% python3 -q
>>> import numpy as np
>>> np.set_printoptions(precision=3, suppress=True, linewidth=100)
>>> W0 = np.loadtxt("mat.csv", delimiter=",")
>>> W0
array([[ 0., -9., -7.,  6.,  9.,  9.],
       [ 0., -5., -9., -8.,  8.,  4.],
       [ 4.,  3.,  7., -1., -4., -2.],
       [ 0., -9., -7.,  6.,  9.,  9.]])
>>> u, v = W0[0], W0[2]
>>> u @ u
np.float64(328.0)
>>> pr = (u @ v) / (u @ u) * u
>>> pr
array([-0.   ,  3.732,  2.902, -2.488, -3.732, -3.732])
>>> np.outer(u, v)
array([[  0.,   0.,   0.,  -0.,  -0.,  -0.],
       [-36., -27., -63.,   9.,  36.,  18.],
       [-28., -21., -49.,   7.,  28.,  14.],
       [ 24.,  18.,  42.,  -6., -24., -12.],
       [ 36.,  27.,  63.,  -9., -36., -18.],
       [ 36.,  27.,  63.,  -9., -36., -18.]])
>>> round(np.linalg.norm(u + v) ** 2 + np.linalg.norm(u - v) ** 2, 3)
np.float64(846.0)
>>> Uu, sv, Vh = np.linalg.svd(W0)
>>> sv.round(3) + 0
array([28.839, 11.978,  5.085,  0.   ])
>>> np.argmax(sv[:-1] / (sv[1:] + 1e-6)) + 1
np.int64(3)
>>> A2 = Uu[:, :3] @ np.diag(sv[:3]) @ Vh[:3]
>>> np.linalg.matrix_rank(W0, rtol=0.05)
np.int64(3)
>>> A2.round(3) + 0
array([[ 0., -9., -7.,  6.,  9.,  9.],
       [ 0., -5., -9., -8.,  8.,  4.],
       [ 4.,  3.,  7., -1., -4., -2.],
       [ 0., -9., -7.,  6.,  9.,  9.]])
>>> round(np.linalg.norm(W0 - A2) / np.linalg.norm(W0), 3)
np.float64(0.0)
>>> np.round(np.linalg.norm(W0, 2) / np.linalg.norm(W0), 3)
np.float64(0.912)
>>> Uu, sv, Vh = np.linalg.svd(W0)
>>> vecs = Vh[:(sv > 1e-8).sum()]
>>> rng = np.random.default_rng(564103)
>>> vec = W0[2] + -1 * W0[3] + rng.integers(2) * np.eye(6)[0]
>>> vec
array([  5.,  12.,  14.,  -7., -13., -11.])
>>> np.diag(vecs.T @ vecs)
array([0.558, 0.272, 0.595, 0.911, 0.328, 0.336])
>>> round(np.linalg.norm(vec - vecs.T @ vecs @ vec), 3)
np.float64(0.665)
>>> np.allclose(vecs.T @ vecs @ vec, vec)
False
>>> rank = np.linalg.matrix_rank(W0)
>>> rank
np.int64(3)
>>> null = np.linalg.svd(W0)[2][rank:].T
>>> np.linalg.matrix_rank(W0.T @ W0), np.linalg.matrix_rank(W0 @ W0.T)
(np.int64(3), np.int64(3))
>>> np.allclose(W0 @ null, 0)
True
>>> null.shape
(6, 3)
>>> [int(np.linalg.matrix_rank(W0[:i])) for i in range(1, len(W0) + 1)]
[1, 2, 3, 3]
>>> [int(np.linalg.matrix_rank(W0[:, :j + 1])) for j in range(6)]
[1, 2, 3, 3, 3, 3]
>>> data = np.load("block7.npy")
>>> data
array([[-0.898, -0.616, -0.759,  5.   ],
       [-4.12 , -0.366, -2.394,  5.   ],
       [ 1.116,  2.18 ,  0.724,  5.   ],
       [ 3.693,  6.75 ,  3.096,  5.   ],
       [ 1.329, -0.249,  0.25 ,  5.   ],
       [ 3.842,  2.257,  2.049,  5.   ],
       [-1.761, -2.839, -1.637,  5.   ],
       [-0.047,  0.116, -0.278,  5.   ],
       [ 8.605,  9.345,  5.757,  5.   ],
       [ 0.228,  4.238,  0.857,  5.   ],
       [-3.252, -1.271, -2.015,  5.   ],
       [-4.629, -1.121, -2.391,  5.   ],
       [ 3.65 ,  4.125,  2.384,  5.   ],
       [-0.869,  3.036,  0.047,  5.   ],
       [ 4.964,  1.226,  2.516,  5.   ],
       [-0.411,  3.638,  0.416,  5.   ],
       [-0.228, -1.973, -0.655,  5.   ],
       [ 2.277,  2.26 ,  1.052,  5.   ],
       [ 5.654,  3.25 ,  3.062,  5.   ],
       [-0.151,  2.344,  0.275,  5.   ],
       [-2.681, -2.699, -1.893,  5.   ],
       [ 4.191,  7.338,  3.636,  5.   ],
       [-3.237, -4.436, -2.525,  5.   ],
       [ 0.149,  3.388,  0.559,  5.   ],
       [ 0.148,  4.808,  0.95 ,  5.   ],
       [-0.721,  1.331, -0.393,  5.   ],
       [-6.885, -5.908, -4.747,  5.   ]])
>>> A2 = np.c_[data[:, :2] @ np.array([[1, -5], [5, -4]]), np.array([2, 1, 0, 2, 2, 2, 5, 2, 5, 3, 5, 0, 4, 3, 0, 2, 3, 4, 4, 1, 3, 5, 0, 2, 3, 5, 4])]
>>> A2
array([[ -3.978,   6.954,   2.   ],
       [ -5.95 ,  22.064,   1.   ],
       [ 12.016, -14.3  ,   0.   ],
       [ 37.443, -45.465,   2.   ],
       [  0.084,  -5.649,   2.   ],
       [ 15.127, -28.238,   2.   ],
       [-15.956,  20.161,   5.   ],
       [  0.533,  -0.229,   2.   ],
       [ 55.33 , -80.405,   5.   ],
       [ 21.418, -18.092,   3.   ],
       [ -9.607,  21.344,   5.   ],
       [-10.234,  27.629,   0.   ],
       [ 24.275, -34.75 ,   4.   ],
       [ 14.311,  -7.799,   3.   ],
       [ 11.094, -29.724,   0.   ],
       [ 17.779, -12.497,   2.   ],
       [-10.093,   9.032,   3.   ],
       [ 13.577, -20.425,   4.   ],
       [ 21.904, -41.27 ,   4.   ],
       [ 11.569,  -8.621,   1.   ],
       [-16.176,  24.201,   3.   ],
       [ 40.881, -50.307,   5.   ],
       [-25.417,  33.929,   0.   ],
       [ 17.089, -14.297,   2.   ],
       [ 24.188, -19.972,   3.   ],
       [  5.934,  -1.719,   5.   ],
       [-36.425,  58.057,   4.   ]])
>>> np.linalg.matrix_rank(np.c_[data, A2])
np.int64(5)
>>> np.round(np.linalg.norm(A2 - data @ np.linalg.lstsq(data, A2)[0], axis=0), 3) + 0
array([0.   , 0.   , 8.081])
>>> u = np.array([0, 3, 5])
>>> np.cross(data[3, :3], data[5, :3])
array([  6.843,   4.328, -17.598])
>>> np.polyval(u, data[3])
array([16.079, 25.25 , 14.288, 20.   ])
>>> q, vecs = np.linalg.qr(data[:, :2])[0], np.linalg.qr(data[:, 2:])[0]
>>> sv = np.linalg.svd(q.T @ vecs, compute_uv=False)
>>> (sv > 0.9).sum()
np.int64(1)
>>> np.degrees(np.arccos(sv.clip(0, 1)))
array([ 3.051, 63.463])
>>> np.linalg.matrix_rank(data)
np.int64(4)
>>> data.mean(axis=0)
array([0.369, 1.487, 0.294, 5.   ])
>>> np.abs(data).max()
np.float64(9.345)
>>> round(np.linalg.norm(data), 3)
np.float64(38.992)
>>> m1 = np.array([[-1, 6, 0, -7], [8, -8, 5, -3], [5, 5, 8, 9]])
>>> m1[:, 2] = -1 * m1[:, 1]
>>> m1
array([[-1,  6, -6, -7],
       [ 8, -8,  8, -3],
       [ 5,  5, -5,  9]])
>>> A2 = m1 / np.sqrt((m1 ** 2).mean(axis=1, keepdims=True))
>>> np.linalg.matrix_rank(m1 - m1.mean(axis=1, keepdims=True))
np.int64(3)
>>> t = np.radians(15)
>>> r_ = np.eye(4)
>>> r_[3, 3] = r_[0, 0] = np.cos(t)
>>> r_[3, 0], r_[0, 3] = -np.sin(t), np.sin(t)
>>> r_
array([[ 0.966,  0.   ,  0.   ,  0.259],
       [ 0.   ,  1.   ,  0.   ,  0.   ],
       [ 0.   ,  0.   ,  1.   ,  0.   ],
       [-0.259,  0.   ,  0.   ,  0.966]])
>>> A2 = m1 @ r_.T
>>> round(float(np.linalg.det(r_)), 3), round(float(np.trace(r_)), 3)
(1.0, 3.932)
>>> A2
array([[-2.778,  6.   , -6.   , -6.503],
       [ 6.951, -8.   ,  8.   , -4.968],
       [ 7.159,  5.   , -5.   ,  7.399]])
>>> np.abs(A2 - m1).max(axis=0)
array([2.159, 0.   , 0.   , 1.968])
>>> np.linalg.svd(m1, compute_uv=False), np.linalg.svd(A2, compute_uv=False)
(array([16.664, 12.3  ,  7.072]), array([16.664, 12.3  ,  7.072]))
>>> np.allclose(np.linalg.norm(m1, axis=1), np.linalg.norm(A2, axis=1))
True
>>> np.allclose(m1 @ m1.T, A2 @ A2.T)
True
